>>> import numpy as np
>>> np.set_printoptions(precision=2, suppress=True, linewidth=100, sign=" ")
>>> def rd(a):
...     return np.round(a, 2) + 0
... 
>>> F = np.loadtxt("a.csv", delimiter=",")
>>> F
array([[ 0., -2., -3.,  3., -2.,  2.,  0.],
       [ 0.,  3., -2., -1.,  1., -3.,  0.],
       [ 0.,  0.,  1., -3.,  2., -2.,  0.],
       [ 0.,  0.,  0., -2.,  3., -3.,  0.],
       [ 0.,  0.,  0.,  0.,  0.,  1., -3.],
       [ 0.,  0.,  0.,  0.,  0.,  1.,  2.],
       [ 0.,  0.,  0.,  0.,  0.,  0.,  2.]])
>>> print(np.linalg.cond(F) > 100)
True
>>> print(np.linalg.matrix_rank(F, rtol=0.1))
5
>>> np.argsort(-np.linalg.norm(F, axis=0).round(6), kind="stable")[:3]
array([ 5,  3,  4])
>>> arr = np.load("mat.npy")
>>> arr
array([[-2,  2,  0, -2,  0],
       [-4,  4,  0, -4,  0],
       [ 0,  0,  0,  0,  0],
       [ 6, -6,  0,  6,  0],
       [ 4, -4,  0,  4,  0],
       [ 0,  0,  0,  0,  0],
       [-4,  4,  0, -4,  0],
       [ 0,  0,  0,  0,  0],
       [ 0,  0,  0,  0,  0],
       [-4,  4,  0, -4,  0]])
>>> x = np.array([0, -2, -1, 2, 2])
>>> a = np.maximum(arr @ x, 0)
>>> arr * (a > 1e-9)[:, None]
array([[ 0,  0,  0,  0,  0],
       [ 0,  0,  0,  0,  0],
       [ 0,  0,  0,  0,  0],
       [ 6, -6,  0,  6,  0],
       [ 4, -4,  0,  4,  0],
       [ 0,  0,  0,  0,  0],
       [ 0,  0,  0,  0,  0],
       [ 0,  0,  0,  0,  0],
       [ 0,  0,  0,  0,  0],
       [ 0,  0,  0,  0,  0]])
>>> np.flatnonzero(a > 1e-9)
array([ 3,  4])
>>> rd(np.linalg.norm(arr, 2) / np.linalg.norm(arr))
np.float64(1.0)
>>> np.linalg.cond(arr) > 100
np.True_
>>> np.argsort(-np.linalg.norm(arr, axis=0).round(6), kind="stable")[:3]
array([ 0,  1,  3])
>>> Uu, s, vt = np.linalg.svd(arr)
>>> rd(s)
array([ 17.66,   0.  ,   0.  ,   0.  ,   0.  ])
>>> B = Uu[:, :1] @ np.diag(s[:1]) @ vt[:1]
>>> np.linalg.matrix_rank(arr, rtol=0.05)
np.int64(1)
>>> rd(np.linalg.norm(arr - B) / np.linalg.norm(arr))
np.float64(0.0)
>>> np.linalg.matrix_rank(B)
np.int64(1)
>>> rd(np.abs(arr - B).max())
np.float64(0.0)
>>> rd(B)
array([[-2.,  2.,  0., -2.,  0.],
       [-4.,  4.,  0., -4.,  0.],
       [ 0.,  0.,  0.,  0.,  0.],
       [ 6., -6.,  0.,  6.,  0.],
       [ 4., -4.,  0.,  4.,  0.],
       [ 0.,  0.,  0.,  0.,  0.],
       [-4.,  4.,  0., -4.,  0.],
       [ 0.,  0.,  0.,  0.,  0.],
       [ 0.,  0.,  0.,  0.,  0.],
       [-4.,  4.,  0., -4.,  0.]])
>>> try:
...     np.linalg.inv(arr)
... except np.linalg.LinAlgError as e:
...     print(e)
... 
Last 2 dimensions of the array must be square
>>> np.abs(np.diag(np.linalg.qr(arr)[1])) > 1e-9
array([ True, False, False, False, False])
>>> rd(arr @ np.linalg.pinv(arr) @ arr)
array([[-2.,  2.,  0., -2.,  0.],
       [-4.,  4.,  0., -4.,  0.],
       [ 0.,  0.,  0.,  0.,  0.],
       [ 6., -6.,  0.,  6.,  0.],
       [ 4., -4.,  0.,  4.,  0.],
       [ 0.,  0.,  0.,  0.,  0.],
       [-4.,  4.,  0., -4.,  0.],
       [ 0.,  0.,  0.,  0.,  0.],
       [ 0.,  0.,  0.,  0.,  0.],
       [-4.,  4.,  0., -4.,  0.]])
>>> X = np.loadtxt("arr.csv", delimiter=",")
>>> X
array([[ 0.36,  0.09,  1.62,  1.62, -0.18, -0.45],
       [ 0.04,  0.01,  0.18,  0.18, -0.02, -0.05],
       [-0.36, -0.09, -1.62, -1.62,  0.18,  0.45],
       [-0.28, -0.07, -1.26, -1.26,  0.14,  0.35],
       [-0.48, -0.12, -2.16, -2.16,  0.24,  0.6 ],
       [ 0.28,  0.07,  1.26,  1.26, -0.14, -0.35]])
>>> rk = np.linalg.matrix_rank(X)
>>> rk
np.int64(1)
>>> null = np.linalg.svd(X)[2][rk:].T
>>> print(rd(null @ null.T))
[[ 0.98 -0.01 -0.1  -0.1   0.01  0.03]
 [-0.01  1.   -0.03 -0.03  0.    0.01]
 [-0.1  -0.03  0.53 -0.47  0.05  0.13]
 [-0.1  -0.03 -0.47  0.53  0.05  0.13]
 [ 0.01  0.    0.05  0.05  0.99 -0.01]
 [ 0.03  0.01  0.13  0.13 -0.01  0.96]]
>>> [int(np.linalg.matrix_rank(X[:, :j + 1])) for j in range(6)]
[1, 1, 1, 1, 1, 1]
>>> null.shape
(6, 5)
>>> np.linalg.matrix_rank(X.T @ X), np.linalg.matrix_rank(X @ X.T)
(np.int64(1), np.int64(1))
>>> [int(np.linalg.matrix_rank(np.delete(X, i, axis=0))) for i in range(6)]
[1, 1, 1, 1, 1, 1]
>>> np.allclose(X @ null, 0)
True
>>> print(rd(np.linalg.svd(X, compute_uv=False)))
[ 5.3  0.   0.   0.   0.   0. ]
>>> np.linalg.matrix_rank(X)
np.int64(1)
>>> X[6]
Traceback (most recent call last):
  File "<python-input-41>", line 1, in <module>
    X[6]
    ~^^^
IndexError: index 6 is out of bounds for axis 0 with size 6
>>> np.zeros(6, 6)
Traceback (most recent call last):
  File "<python-input-42>", line 1, in <module>
    np.zeros(6, 6)
    ~~~~~~~~^^^^^^
TypeError: Cannot interpret '6' as a data type
>>> X[:, 6]
Traceback (most recent call last):
  File "<python-input-43>", line 1, in <module>
    X[:, 6]
    ~^^^^^^
IndexError: index 6 is out of bounds for axis 1 with size 6
>>> print(rd(X.mean(axis=0)))
[-0.07 -0.02 -0.33 -0.33  0.04  0.09]
>>> G = X.T @ X
>>> print(rd(np.trace(G)), rd((X ** 2).sum()))
28.11 28.11
>>> (X @ X.T).shape
(6, 6)
>>> x = np.array([-3, 0, 2, 3, -4, 5])
>>> a = np.maximum(X @ x, 0)
>>> rd(np.tanh(X @ x))
array([ 1.  ,  0.54, -1.  , -1.  , -1.  ,  1.  ])
>>> rd(a)
array([ 5.49,  0.61,  0.  ,  0.  ,  0.  ,  4.27])
>>> print(X * (a > 1e-9)[:, None])
[[ 0.36  0.09  1.62  1.62 -0.18 -0.45]
 [ 0.04  0.01  0.18  0.18 -0.02 -0.05]
 [-0.   -0.   -0.   -0.    0.    0.  ]
 [-0.   -0.   -0.   -0.    0.    0.  ]
 [-0.   -0.   -0.   -0.    0.    0.  ]
 [ 0.28  0.07  1.26  1.26 -0.14 -0.35]]
>>> print(rd(np.maximum(X @ (3 * x), 0)))
[ 16.47   1.83   0.     0.     0.    12.81]
>>> rd(X.T @ a)
array([ 3.2 ,  0.8 , 14.38, 14.38, -1.6 , -4.  ])
>>> rng = np.random.default_rng(966428)
>>> B = X + rng.integers(-2, 3, (6, 1)) @ rng.integers(-2, 3, (1, 6))
>>> rd(B)
array([[ 0.36,  0.09,  1.62,  1.62, -0.18, -0.45],
       [ 0.04,  0.01,  0.18,  0.18, -0.02, -0.05],
       [-2.36,  1.91, -2.62, -1.62, -0.82, -0.55],
       [-4.28,  3.93, -3.26, -1.26, -1.86, -1.65],
       [-4.48,  3.88, -4.16, -2.16, -1.76, -1.4 ],
       [ 2.28, -1.93,  2.26,  1.26,  0.86,  0.65]])
>>> np.linalg.matrix_rank(B - X, tol=1e-8)
np.int64(1)
>>> np.abs(B - X).sum(axis=1)
array([  0.,   0.,   7.,  14.,  14.,   7.])
>>> W0 = np.loadtxt("data.csv", delimiter=",")
>>> W0
array([[  1.,  -3.,   9., -27.],
       [  1.,  -2.,   4.,  -8.],
       [  1.,  -1.,   1.,  -1.],
       [  1.,   0.,   0.,   0.],
       [  1.,   1.,   1.,   1.],
       [  1.,   2.,   4.,   8.],
       [  1.,   3.,   9.,  27.],
       [  1.,   4.,  16.,  64.],
       [  1.,   5.,  25., 125.],
       [  1.,   6.,  36., 216.]])
>>> Q, Rm = np.linalg.qr(W0)
>>> rd(Q)
array([[-0.32, -0.5 ,  0.52,  0.45],
       [-0.32, -0.39,  0.17, -0.15],
       [-0.32, -0.28, -0.09, -0.38],
       [-0.32, -0.17, -0.26, -0.33],
       [-0.32, -0.06, -0.35, -0.13],
       [-0.32,  0.06, -0.35,  0.13],
       [-0.32,  0.17, -0.26,  0.33],
       [-0.32,  0.28, -0.09,  0.38],
       [-0.32,  0.39,  0.17,  0.15],
       [-0.32,  0.5 ,  0.52, -0.45]])
>>> rd(Q.T @ Q)
array([[ 1.,  0.,  0.,  0.],
       [ 0.,  1.,  0.,  0.],
       [ 0.,  0.,  1.,  0.],
       [ 0.,  0.,  0.,  1.]])
